% python3 -q
>>> import numpy as np
>>> from numpy import linalg as LA
>>> np.set_printoptions(precision=3, suppress=True, linewidth=120, legacy="1.25")
>>> def tidy(a):
...     return np.round(a, 3) + 0
... 
>>> f = np.array([0, 2, -2]) + 0.5
>>> m1 = np.eye(3) - 2 * np.outer(f, f) / (f @ f)
>>> tidy(m1)
array([[ 0.943, -0.286,  0.171],
       [-0.286, -0.429,  0.857],
       [ 0.171,  0.857,  0.486]])
>>> print(tidy(LA.svd(m1, compute_uv=False)))
[1. 1. 1.]
>>> tidy(LA.pinv(m1))
array([[ 0.943, -0.286,  0.171],
       [-0.286, -0.429,  0.857],
       [ 0.171,  0.857,  0.486]])
>>> other = m1 / LA.norm(m1, axis=1, keepdims=True)
>>> cov = other @ other.T
>>> tidy(cov[0])
array([1., 0., 0.])
>>> print(tidy(cov))
[[1. 0. 0.]
 [0. 1. 0.]
 [0. 0. 1.]]
>>> np.argwhere(np.triu(np.abs(cov) > 0.95, 1))
array([], shape=(0, 2), dtype=int64)
>>> proj = np.triu(np.array([[-1, -2, -3], [-3, 1, 3], [0, -3, 1]]), 1) + np.eye(3)
>>> other = proj @ m1 @ LA.inv(proj)
>>> tidy(np.trace(other)), np.trace(m1)
(1.0, 1.0)
>>> LA.matrix_rank(other)
3
>>> tidy(LA.det(other))
-1.0
>>> M = np.loadtxt("sample10.csv", delimiter=",")
>>> M
array([[ 2.3, -1.5, 11. , -0.5],
       [ 0.4, -0.7,  6. , -0.4],
       [-1.1, -0.8, 16. ,  0.7]])
>>> other = M / LA.norm(M, axis=1, keepdims=True)
>>> cov = other @ other.T
>>> tidy(LA.norm(other, axis=1))
array([1., 1., 1.])
>>> tidy(cov[2])
array([0.956, 0.983, 1.   ])
>>> cov = M.T @ M
>>> np.trace(cov), (M ** 2).sum()
(423.94, 423.94)
>>> tidy(np.diag(cov))
array([  6.66,   3.38, 413.  ,   0.9 ])
>>> np.allclose(cov, cov.T)
True
>>> tidy(LA.svd(M, compute_uv=False) ** 2)
array([416.005,   7.794,   0.14 ])
>>> (M @ M.T).shape
(3, 3)
>>> tidy(cov)
array([[  6.66,  -2.85,  10.1 ,  -2.08],
       [ -2.85,   3.38, -33.5 ,   0.47],
       [ 10.1 , -33.5 , 413.  ,   3.3 ],
       [ -2.08,   0.47,   3.3 ,   0.9 ]])
>>> tidy(LA.eigvalsh(cov)[::-1])
array([416.005,   7.794,   0.14 ,   0.   ])
>>> tidy(cov.reshape(-1, 2))
array([[  6.66,  -2.85],
       [ 10.1 ,  -2.08],
       [ -2.85,   3.38],
       [-33.5 ,   0.47],
       [ 10.1 , -33.5 ],
       [413.  ,   3.3 ],
       [ -2.08,   0.47],
       [  3.3 ,   0.9 ]])
>>> tidy(cov.reshape(2, -1))
array([[  6.66,  -2.85,  10.1 ,  -2.08,  -2.85,   3.38, -33.5 ,   0.47],
       [ 10.1 , -33.5 , 413.  ,   3.3 ,  -2.08,   0.47,   3.3 ,   0.9 ]])
>>> t3 = cov.reshape(4, 2, -1)
>>> print(tidy(np.swapaxes(t3, 1, 2)[3]))
[[-2.08  3.3 ]
 [ 0.47  0.9 ]]
>>> print(np.einsum("ihd,jhd->hij", t3, t3).shape)
(2, 4, 4)
>>> tidy(t3[:, 0])
array([[  6.66,  -2.85],
       [ -2.85,   3.38],
       [ 10.1 , -33.5 ],
       [ -2.08,   0.47]])
>>> f, v = M[0], M[2]
>>> f @ v
174.32
>>> f @ f
128.79
>>> pr = (f @ v) / (f @ f) * f
>>> tidy((v - pr) @ f)
0.0
>>> LA.matrix_rank(np.outer(f, v))
1
>>> vec = np.array([4, 3, -4, 3])
>>> print(tidy(M * vec))
[[  9.2  -4.5 -44.   -1.5]
 [  1.6  -2.1 -24.   -1.2]
 [ -4.4  -2.4 -64.    2.1]]
>>> M @ np.eye(4)[3]
array([-0.5, -0.4,  0.7])
>>> np.sign((M @ vec).round(6))
array([-1., -1., -1.])
>>> M @ (2 * vec)
array([ -81.6,  -51.4, -137.4])
>>> (M * vec).sum(axis=1)
array([-40.8, -25.7, -68.7])
>>> M @ vec
array([-40.8, -25.7, -68.7])
>>> J = np.loadtxt("block15.csv", delimiter=",")
>>> J
array([[-1., -4., -4.,  2.],
       [-4., -1., -4., -4.],
       [-4., -4., -1., -4.],
       [ 2., -4., -4., -1.]])
>>> np.all(LA.eigvalsh(m1) > 0)
False
>>> [round(float(LA.det(m1[:i, :i])), 2) + 0 for i in range(1, 4)]
[0.94, -0.49, -1.0]
>>> cov = J.T @ J
>>> print(tidy(LA.eigvalsh(cov)[::-1]))
[111.176  42.824   9.      9.   ]
>>> print(tidy(LA.svd(J, compute_uv=False) ** 2))
[111.176  42.824   9.      9.   ]
>>> (J @ J.T).shape
(4, 4)
>>> evals, evecs = LA.eig(J)
>>> tidy(np.sort(LA.eigvals(LA.inv(J))))
array([-0.333, -0.095,  0.153,  0.333])
>>> print(tidy(J @ evecs[:, 0] - evals[0] * evecs[:, 0]))
[0. 0. 0. 0.]
>>> evals, evecs = LA.eigh(J)
>>> tidy(evals)
array([-10.544,  -3.   ,   3.   ,   6.544])
>>> np.abs(evecs[:, -1]).round(6).argmax()
0
>>> tidy(evecs.T @ J @ evecs)
array([[-10.544,   0.   ,   0.   ,   0.   ],
       [  0.   ,  -3.   ,   0.   ,   0.   ],
       [  0.   ,   0.   ,   3.   ,   0.   ],
       [  0.   ,   0.   ,   0.   ,   6.544]])
